% ipython --no-banner

In [1]: import numpy as np

In [2]: np.set_printoptions(suppress=True, linewidth=100)

In [3]: arr = np.load("sample15.npy")

In [4]: print(arr)
[[  4.246   5.796  -4.532   0.209  -5.874  -6.922]
 [ -6.448  -7.41    6.486   0.221   8.024   9.386]
 [  4.582   4.621  -4.667  -0.635  -5.252  -6.257]
 [ -2.496  -6.001   2.828  -1.857   5.243   5.708]
 [  1.516   2.426  -1.707   0.282  -2.352  -2.691]
 [ -1.549   1.817   1.337   1.698  -0.64   -1.075]
 [  1.162   1.521  -1.406  -0.052  -1.54   -1.796]
 [ -6.527 -11.992   7.107  -2.085  11.235  13.067]
 [  2.554   5.43   -2.793   1.207  -4.886  -5.732]
 [  2.129   4.25   -2.319   0.326  -3.945  -5.306]
 [  5.935   5.014  -5.893  -1.05   -6.083  -6.956]
 [  5.582   7.697  -5.918   0.129  -7.811  -9.477]
 [ -3.44   -4.326   3.514  -0.286   4.546   5.013]
 [  5.004   6.32   -5.065   0.379  -6.653  -7.442]
 [ -2.098  -3.043   2.256  -0.114   3.036   3.684]
 [  0.709  -5.557  -0.072  -2.649   3.641   5.057]
 [ -0.727  -2.748   1.097  -1.012   2.144   2.335]
 [ -0.972   0.307   0.84    0.616   0.206   0.055]
 [  1.134   2.164  -1.468   0.354  -1.952  -2.197]
 [-10.429 -13.617  11.072  -0.112  14.115  16.714]
 [ -0.114  -0.387   0.219   0.178   0.346   0.741]
 [  1.86    2.403  -1.908   0.308  -2.449  -2.553]
 [ -0.648   1.216   0.424   0.649  -0.633  -1.192]
 [ -2.958  -2.709   3.013   0.455   3.173   3.652]
 [  3.925   8.371  -4.303   1.728  -7.588  -9.046]
 [ -4.708  -4.568   4.761   0.406   5.212   5.783]
 [ -2.282  -4.943   2.487  -1.183   4.441   5.145]
 [ -0.827   2.549   0.583   1.446  -1.56   -2.336]
 [  1.415   1.355  -1.463  -0.199  -1.574  -1.812]
 [  3.09    7.16   -3.644   1.585  -6.36   -7.516]
 [  2.703   2.389  -2.699  -0.448  -2.862  -3.301]]

In [5]: labels = arr[:, 3] > np.median(arr[:, 3])

In [6]: u = arr[labels].mean(axis=0) - arr[~labels].mean(axis=0)

In [7]: np.argsort(-np.abs(u).round(6), kind="stable")
Out[7]: array([1, 5, 4, 3, 2, 0])

In [8]: labels.astype(int)
Out[8]: array([0, 1, 0, 0, 1, 1, 0, 0, 1, 1, 0, 0, 0, 1, 0, 0, 0, 1, 1, 0, 0, 1, 1, 1, 1, 1, 0, 1, 0, 1, 0])

In [9]: round(float((((arr - arr.mean(axis=0)) @ u > 0) == labels).mean()), 3)
Out[9]: 0.645

In [10]: dist = np.linalg.norm(arr[:, None] - arr[None], axis=-1)

In [11]: (dist + 1e9 * np.eye(31)).round(6).argmin(axis=1)
Out[11]: 
array([13, 25,  0, 26, 21, 22, 28,  1,  9,  8,  2, 13, 26,  0, 23, 26, 14, 20,  4,  7, 17,  4,  5,
       14, 29, 12,  3,  5,  6, 24, 21])

In [12]: dist.mean(axis=1).argmax()
Out[12]: np.int64(19)

In [13]: dist[25].round(6).argsort(kind="stable")[:4]
Out[13]: array([25, 12, 26,  3])

In [14]: np.linalg.matrix_rank(dist ** 2)
Out[14]: np.int64(8)

In [15]: rng = np.random.default_rng(8461)

In [16]: B = arr + rng.integers(-2, 3, (31, 1)) @ rng.integers(-2, 3, (1, 6))

In [17]: B.round(3)
Out[17]: 
array([[  4.246,   6.796,  -5.532,  -0.791,  -5.874,  -7.922],
       [ -6.448,  -7.41 ,   6.486,   0.221,   8.024,   9.386],
       [  4.582,   5.621,  -5.667,  -1.635,  -5.252,  -7.257],
       [ -2.496,  -6.001,   2.828,  -1.857,   5.243,   5.708],
       [  1.516,   1.426,  -0.707,   1.282,  -2.352,  -1.691],
       [ -1.549,   2.817,   0.337,   0.698,  -0.64 ,  -2.075],
       [  1.162,   1.521,  -1.406,  -0.052,  -1.54 ,  -1.796],
       [ -6.527, -13.992,   9.107,  -0.085,  11.235,  15.067],
       [  2.554,   5.43 ,  -2.793,   1.207,  -4.886,  -5.732],
       [  2.129,   3.25 ,  -1.319,   1.326,  -3.945,  -4.306],
       [  5.935,   3.014,  -3.893,   0.95 ,  -6.083,  -4.956],
       [  5.582,   9.697,  -7.918,  -1.871,  -7.811, -11.477],
       [ -3.44 ,  -4.326,   3.514,  -0.286,   4.546,   5.013],
       [  5.004,   8.32 ,  -7.065,  -1.621,  -6.653,  -9.442],
       [ -2.098,  -3.043,   2.256,  -0.114,   3.036,   3.684],
       [  0.709,  -5.557,  -0.072,  -2.649,   3.641,   5.057],
       [ -0.727,  -4.748,   3.097,   0.988,   2.144,   4.335],
       [ -0.972,   0.307,   0.84 ,   0.616,   0.206,   0.055],
       [  1.134,   2.164,  -1.468,   0.354,  -1.952,  -2.197],
       [-10.429, -14.617,  12.072,   0.888,  14.115,  17.714],
       [ -0.114,  -0.387,   0.219,   0.178,   0.346,   0.741],
       [  1.86 ,   0.403,   0.092,   2.308,  -2.449,  -0.553],
       [ -0.648,   2.216,  -0.576,  -0.351,  -0.633,  -2.192],
       [ -2.958,  -0.709,   1.013,  -1.545,   3.173,   1.652],
       [  3.925,   7.371,  -3.303,   2.728,  -7.588,  -8.046],
       [ -4.708,  -5.568,   5.761,   1.406,   5.212,   6.783],
       [ -2.282,  -4.943,   2.487,  -1.183,   4.441,   5.145],
       [ -0.827,   3.549,  -0.417,   0.446,  -1.56 ,  -3.336],
       [  1.415,  -0.645,   0.537,   1.801,  -1.574,   0.188],
       [  3.09 ,   7.16 ,  -3.644,   1.585,  -6.36 ,  -7.516],
       [  2.703,   4.389,  -4.699,  -2.448,  -2.862,  -5.301]])

In [18]: print(np.round(np.linalg.svd(B - arr, compute_uv=False), 3) + 0)
[13.565  0.     0.     0.     0.     0.   ]

In [19]: print(np.round(np.abs(B - arr).sum(axis=1), 3))
[4. 0. 4. 0. 4. 4. 0. 8. 0. 4. 8. 8. 0. 8. 0. 0. 8. 0. 0. 4. 0. 8. 4. 8. 4. 4. 0. 4. 8. 0. 8.]

In [20]: cen = arr - arr.mean(axis=0)

In [21]: left, sig, Vt = np.linalg.svd(cen, full_matrices=False)

In [22]: sig.round(3)
Out[22]: array([62.548, 10.008,  1.611,  0.449,  0.101,  0.016])

In [23]: np.round(cen.mean(axis=0), 3) + 0
Out[23]: array([0., 0., 0., 0., 0., 0.])

In [24]: print(np.round(Vt[0] * np.sign(Vt[0, np.abs(Vt[0]).argmax()]), 3))
[-0.324 -0.481  0.344 -0.04   0.478  0.561]

In [25]: np.abs(left[:, 0]).argmax()
Out[25]: np.int64(19)
